$ ipython --no-banner

In [1]: import numpy as np

In [2]: import numpy.linalg as la

In [3]: np.set_printoptions(precision=1, suppress=True, linewidth=160)

In [4]: rnd = lambda a: np.round(a, 1) + 0

In [5]: out = np.array([[-2, 0, 3, 0], [0, 3, 3, 0], [2, -3, 0, -2], [-2, -3, -1, -2]])

In [6]: arr = out - out.T

In [7]: arr
Out[7]: 
array([[ 0,  0,  1,  2],
       [ 0,  0,  6,  3],
       [-1, -6,  0, -1],
       [-2, -3,  1,  0]])

In [8]: rnd(np.sort(np.abs(la.eigvals(arr))))
Out[8]: array([1.3, 1.3, 7. , 7. ])

In [9]: rnd(np.abs(la.eigvals(arr)).max())
Out[9]: np.float64(7.0)

In [10]: np.trace(arr)
Out[10]: np.int64(0)

In [11]: np.allclose(arr, arr.T)
Out[11]: False

In [12]: np.allclose(arr @ arr.T, arr.T @ arr)
Out[12]: True

In [13]: (arr + arr.T) / 2
Out[13]: 
array([[0., 0., 0., 0.],
       [0., 0., 0., 0.],
       [0., 0., 0., 0.],
       [0., 0., 0., 0.]])

In [14]: arr @ arr
Out[14]: 
array([[ -5, -12,   2,  -1],
       [-12, -45,   3,  -6],
       [  2,   3, -38, -20],
       [ -1,  -6, -20, -14]])

In [15]: rnd(la.det(arr))
Out[15]: np.float64(81.0)

In [16]: A = np.array([[0.2, 0.4, 0.4],
    ...:     [-0.5, 0.8, 0.5],
    ...:     [1.0, -1.0, -0.8],
    ...:     [-0.9, -0.1, -0.6],
    ...:     [-1.0, 0.9, 0.3],
    ...:     [0.9, -0.4, 0.2],
    ...:     [-0.9, 1.0, 0.6],
    ...:     [-0.8, 0.8, 0.3],
    ...:     [0.9, -0.4, 0.1],
    ...:     [-1.0, 0.9, 0.2],
    ...:     [1.0, -0.7, 0.0],
    ...:     [0.5, -0.3, -0.1],
    ...:     [-1.0, 0.7, -0.1],
    ...:     [0.8, -0.9, -0.7],
    ...:     [1.0, -1.0, -0.9]])

In [17]: A
Out[17]: 
array([[ 0.2,  0.4,  0.4],
       [-0.5,  0.8,  0.5],
       [ 1. , -1. , -0.8],
       [-0.9, -0.1, -0.6],
       [-1. ,  0.9,  0.3],
       [ 0.9, -0.4,  0.2],
       [-0.9,  1. ,  0.6],
       [-0.8,  0.8,  0.3],
       [ 0.9, -0.4,  0.1],
       [-1. ,  0.9,  0.2],
       [ 1. , -0.7,  0. ],
       [ 0.5, -0.3, -0.1],
       [-1. ,  0.7, -0.1],
       [ 0.8, -0.9, -0.7],
       [ 1. , -1. , -0.9]])

In [18]: W2 = A[[3, 7]].astype(float)

In [19]: for _ in range(4):
    ...:     z = la.norm(A[:, None] - W2, axis=-1).argmin(axis=1)
    ...:     W2 = np.array([A[z == j].mean(axis=0) for j in range(2)])
    ...: 

In [20]: z
Out[20]: array([1, 1, 0, 1, 1, 0, 1, 1, 0, 1, 0, 0, 1, 0, 0])

In [21]: rnd(W2)
Out[21]: 
array([[ 0.9, -0.7, -0.3],
       [-0.7,  0.7,  0.2]])

In [22]: np.abs(W2[1] - W2[0]).argmax()
Out[22]: np.int64(0)

In [23]: cov = np.cov(A, rowvar=False)

In [24]: rnd(np.polyfit(A[:, 0], A[:, 2], 1))
Out[24]: array([-0.3,  0. ])

In [25]: rnd(la.eigvalsh(cov)[::-1])
Out[25]: array([1.4, 0.2, 0. ])

In [26]: cov.shape
Out[26]: (3, 3)

In [27]: rnd(np.corrcoef(A.T))
Out[27]: 
array([[ 1. , -0.9, -0.5],
       [-0.9,  1. ,  0.8],
       [-0.5,  0.8,  1. ]])

In [28]: Xc = A - A.mean(axis=1)
Traceback (most recent call last):
  Cell In[28], line 1
    Xc = A - A.mean(axis=1)
ValueError: operands could not be broadcast together with shapes (15,3) (15,) 


In [29]: Xc = A - A.mean(axis=0)

In [30]: U, s, vt = la.svd(Xc, full_matrices=False)

In [31]: np.abs(vt[0]).argmax()
Out[31]: np.int64(0)

In [32]: rnd(vt[0] * np.sign(vt[0, np.abs(vt[0]).argmax()]))
Out[32]: array([ 0.7, -0.6, -0.3])

In [33]: la.matrix_rank(Xc)
Out[33]: np.int64(3)

In [34]: rng = np.random.default_rng(4020)

In [35]: K = rng.normal(size=(25, 3))

In [36]: K = 10 * K / la.norm(K, axis=1, keepdims=True)

In [37]: rnd(K)
Out[37]: 
array([[  9.5,   2.3,  -2.1],
       [  7.9,  -5.6,   2.3],
       [  8.1,  -0.7,   5.8],
       [  2.5,  -4. ,   8.8],
       [  7.5,   0.4,  -6.6],
       [  0.6,  -6.8,  -7.4],
       [  1.7,  -3. ,  -9.4],
       [ -7.8,   6. ,   1.6],
       [  6.3,   7.1,  -3.1],
       [ -9.2,  -2.5,   3.1],
       [  6.2,   7.6,  -2.2],
       [ -1. ,  -7.7,  -6.3],
       [  0. , -10. ,   0.1],
       [  5.9,   0.3,   8.1],
       [ -2. ,  -9.5,  -2.5],
       [ -7. ,  -4.4,  -5.6],
       [ -1.1,  -8.1,  -5.8],
       [ -1.4,  -0.4,  -9.9],
       [  2.6,  -4.2,   8.7],
       [  9.1,  -2.4,   3.5],
       [ -3. ,  -7.9,   5.4],
       [ -8.6,   4.7,   1.9],
       [ -3.8,  -6.3,   6.8],
       [ -8.9,   3.6,  -2.7],
       [ -1.1,  -4. ,  -9.1]])

In [38]: z = A[:, 0] > np.median(A[:, 0])

In [39]: r0 = A[z].mean(axis=0) - A[~z].mean(axis=0)

In [40]: ((A - A.mean(axis=0)) @ r0 > 0).astype(int)
Out[40]: array([0, 0, 1, 0, 0, 1, 0, 0, 1, 0, 1, 1, 0, 1, 1])

In [41]: P = K @ la.solve(K.T @ K, K.T)

In [42]: rnd(np.trace(P))
Out[42]: np.float64(3.0)

In [43]: rnd(la.eigvalsh(P))
Out[43]: array([0., 0., 0., 0., 0., 0., 0., 0., 0., 0., 0., 0., 0., 0., 0., 0., 0., 0., 0., 0., 0., 0., 1., 1., 1.])

In [44]: rnd(P @ K[:, 2])
Out[44]: array([-2.1,  2.3,  5.8,  8.8, -6.6, -7.4, -9.4,  1.6, -3.1,  3.1, -2.2, -6.3,  0.1,  8.1, -2.5, -5.6, -5.8, -9.9,  8.7,  3.5,  5.4,  1.9,  6.8, -2.7, -9.1])

In [45]: rnd(np.diag(P))
Out[45]: array([0.1, 0.1, 0.1, 0.1, 0.1, 0.1, 0.1, 0.1, 0.1, 0.1, 0.1, 0.1, 0.1, 0.1, 0.1, 0.1, 0.1, 0.1, 0.1, 0.1, 0.1, 0.1, 0.1, 0.1, 0.1])

In [46]: z = K[:, 1] > np.median(K[:, 1])

In [47]: r0 = K[z].mean(axis=0) - K[~z].mean(axis=0)

In [48]: rnd(r0)
Out[48]: array([1.7, 8.4, 0.8])

In [49]: np.argsort(-np.abs(r0).round(6), kind="stable")
Out[49]: array([1, 0, 2])

In [50]: z.astype(int)
Out[50]: array([1, 0, 1, 0, 1, 0, 0, 1, 1, 1, 1, 0, 0, 1, 0, 0, 0, 1, 0, 1, 0, 1, 0, 1, 0])

In [51]: rnd((((K - K.mean(axis=0)) @ r0 > 0) == z).mean())
Out[51]: np.float64(1.0)

In [52]: Xc = (K - K.mean(axis=0)) / K.std(axis=0)

In [53]: np.argwhere(np.abs(Xc) > 2)
Out[53]: array([], shape=(0, 2), dtype=int64)

In [54]: c = la.lstsq(np.delete(Xc, 0, axis=1), Xc[:, 0])[0]

In [55]: rnd(c)
Out[55]: array([0.1, 0.1])

In [56]: rnd(1 - np.var(Xc[:, 0] - np.delete(Xc, 0, axis=1) @ c))
Out[56]: np.float64(0.0)

In [57]: q, vecs = la.qr(arr[:, :2])[0], la.qr(arr[:, 2:])[0]

In [58]: s = la.svd(q.T @ vecs, compute_uv=False)

In [59]: rnd(la.norm(q @ q.T - vecs @ vecs.T, 2))
Out[59]: np.float64(1.0)

In [60]: (s > 0.9).sum()
Out[60]: np.int64(0)

In [61]: data = np.load("mat.npy")

In [62]: rnd(data)
Out[62]: 
array([[ 0.1, -0.1, -0.1, -0.2],
       [-0.1,  0.1,  0.1,  0.2],
       [-0.1,  0.1,  0.3,  0.4],
       [-0.2,  0.2,  0.4,  0.6]])

In [63]: [round(float(x), 1) for x in la.svd(data, compute_uv=False)[:3]]
Out[63]: [1.0, 0.0, 0.0]

In [64]: np.argsort(-la.norm(data, axis=0).round(6), kind="stable")[:3]
Out[64]: array([3, 2, 0])

In [65]: U, s, vt = la.svd(data)

In [66]: vecs = vt[:(s > 1e-8).sum()]

In [67]: vec = data[2] + 2 * data[1] + rng.integers(2) * np.eye(4)[3]

In [68]: rnd(vec)
Out[68]: array([-0.3,  0.3,  0.6,  0.8])

In [69]: rnd(vecs.T @ vecs)
Out[69]: 
array([[ 0.1, -0.1, -0.1, -0.2],
       [-0.1,  0.1,  0.1,  0.2],
       [-0.1,  0.1,  0.3,  0.4],
       [-0.2,  0.2,  0.4,  0.6]])

In [70]: rnd(la.norm(vec - vecs.T @ vecs @ vec))
Out[70]: np.float64(0.0)

In [71]: np.allclose(vecs.T @ vecs @ vec, vec)
Out[71]: True

In [72]: z = rng.permutation(4)

In [73]: z
Out[73]: array([0, 2, 1, 3])

In [74]: out = data[z][:, z]

In [75]: rnd(np.diag(out))
Out[75]: array([0.1, 0.3, 0.1, 0.6])

In [76]: vec = np.array([0, -2, 2, -3])

In [77]: h1 = np.maximum(data @ vec, 0)

In [78]: rnd(data.T @ h1)
Out[78]: array([ 0. ,  0. , -0.1, -0.1])

In [79]: rnd(h1)
Out[79]: array([0.5, 0. , 0. , 0. ])

In [80]: np.flatnonzero(h1 > 1e-9)
Out[80]: array([0])

In [81]: out = data / la.norm(data, axis=1, keepdims=True)

In [82]: cov = out @ out.T

In [83]: rnd(cov)
Out[83]: 
array([[ 1., -1., -1., -1.],
       [-1.,  1.,  1.,  1.],
       [-1.,  1.,  1.,  1.],
       [-1.,  1.,  1.,  1.]])

In [84]: (cov - 2 * np.eye(4)).round(6).argmax(axis=1)
Out[84]: array([0, 2, 1, 1])

In [85]: rnd(cov[0])
Out[85]: array([ 1., -1., -1., -1.])

In [86]: rnd(la.norm(out, axis=1))
Out[86]: array([1., 1., 1., 1.])

In [87]: np.argwhere(np.triu(np.abs(cov) > 0.95, 1))
Out[87]: 
array([[0, 1],
       [0, 2],
       [0, 3],
       [1, 2],
       [1, 3],
       [2, 3]])

In [88]: F = np.load("arr.npy")

In [89]: F
Out[89]: 
array([[-17.4,  -5.9,  -7.8],
       [ -1.4,  -2.6,  -1.7],
       [ -0.3,  -1.2,  -0.7],
       [ -0.2,  -0.7,  -0.4],
       [ -0.1,  -0.6,  -0.4],
       [  0.5,   0.8,   0.6],
       [  1. ,   1.2,   1.1],
       [  1.5,   1.5,   1.4],
       [  1.6,   1.6,   1.5],
       [  2. ,   1.8,   1.8],
       [  2.2,   1.9,   1.9],
       [  4.5,   2.6,   3.2],
       [  7.5,   3.3,   4.7],
       [ 16.6,   4.6,   8.9],
       [ 18.7,   4.8,   9.7],
       [ 20.4,   4.9,  10.4],
       [ 24.6,   5.3,  12.2],
       [ 28.3,   5.6,  13.7],
       [ 30.1,   5.7,  14.4]])

In [90]: Xc = (F - F.mean(axis=0)) / F.std(axis=0)

In [91]: np.argwhere(np.abs(Xc) > 2)
Out[91]: 
array([[0, 0],
       [0, 1],
       [0, 2]])

In [92]: c = la.lstsq(np.delete(Xc, 0, axis=1), Xc[:, 0])[0]

In [93]: rnd(1 - np.var(Xc[:, 0] - np.delete(Xc, 0, axis=1) @ c))
Out[93]: np.float64(1.0)

In [94]: rnd(c)
Out[94]: array([-0.2,  1.2])

In [95]: r0 = np.array([3, 0, 3]) + 0.5

In [96]: mat = np.outer(r0, r0) / (r0 @ r0)

In [97]: rnd(mat)
Out[97]: 
array([[0.5, 0.1, 0.5],
       [0.1, 0. , 0.1],
       [0.5, 0.1, 0.5]])

In [98]: P = np.triu(np.array([[-1, -1, -1], [-3, -3, 1], [-3, 2, 1]]), 1) + np.eye(3)

In [99]: out = P @ mat @ la.inv(P)

In [100]: rnd(P @ mat - mat @ P)
Out[100]: 
array([[-0.6,  0.4, -0.1],
       [ 0.5,  0.1,  0.6],
       [ 0. ,  0.5,  0.4]])

In [101]: rnd(la.det(out))
Out[101]: np.float64(0.0)

In [102]: rnd(np.poly(out))
Out[102]: array([ 1., -1.,  0.,  0.])

In [103]: la.matrix_rank(out)
Out[103]: np.int64(1)

In [104]: vec = np.array([0, -1, -1])

In [105]: np.trace(mat)
Out[105]: np.float64(1.0)

In [106]: rnd(mat @ vec)
Out[106]: array([-0.6, -0.1, -0.6])

In [107]: rnd((vec - mat @ vec) @ (mat @ vec))
Out[107]: np.float64(0.0)

In [108]: [round(float(x), 1) for x in la.svd(mat, compute_uv=False)[:3]]
Out[108]: [1.0, 0.0, 0.0]

In [109]: np.argsort(-la.norm(mat, axis=0).round(6), kind="stable")[:3]
Out[109]: array([0, 2, 1])

In [110]: rnd(la.norm(mat, 2) / la.norm(mat))
Out[110]: np.float64(1.0)

In [111]: evals, vecs = la.eigvalsh(mat)
Traceback (most recent call last):
  Cell In[111], line 1
    evals, vecs = la.eigvalsh(mat)
ValueError: too many values to unpack (expected 2)


In [112]: evals, vecs = la.eigh(mat)

In [113]: rnd(la.eigvalsh(mat @ mat))
Out[113]: array([0., 0., 1.])

In [114]: rnd(np.abs(vecs[:, -1]))
Out[114]: array([0.7, 0.1, 0.7])

In [115]: rnd(vecs @ np.diag(evals) @ vecs.T)
Out[115]: 
array([[0.5, 0.1, 0.5],
       [0.1, 0. , 0.1],
       [0.5, 0.1, 0.5]])
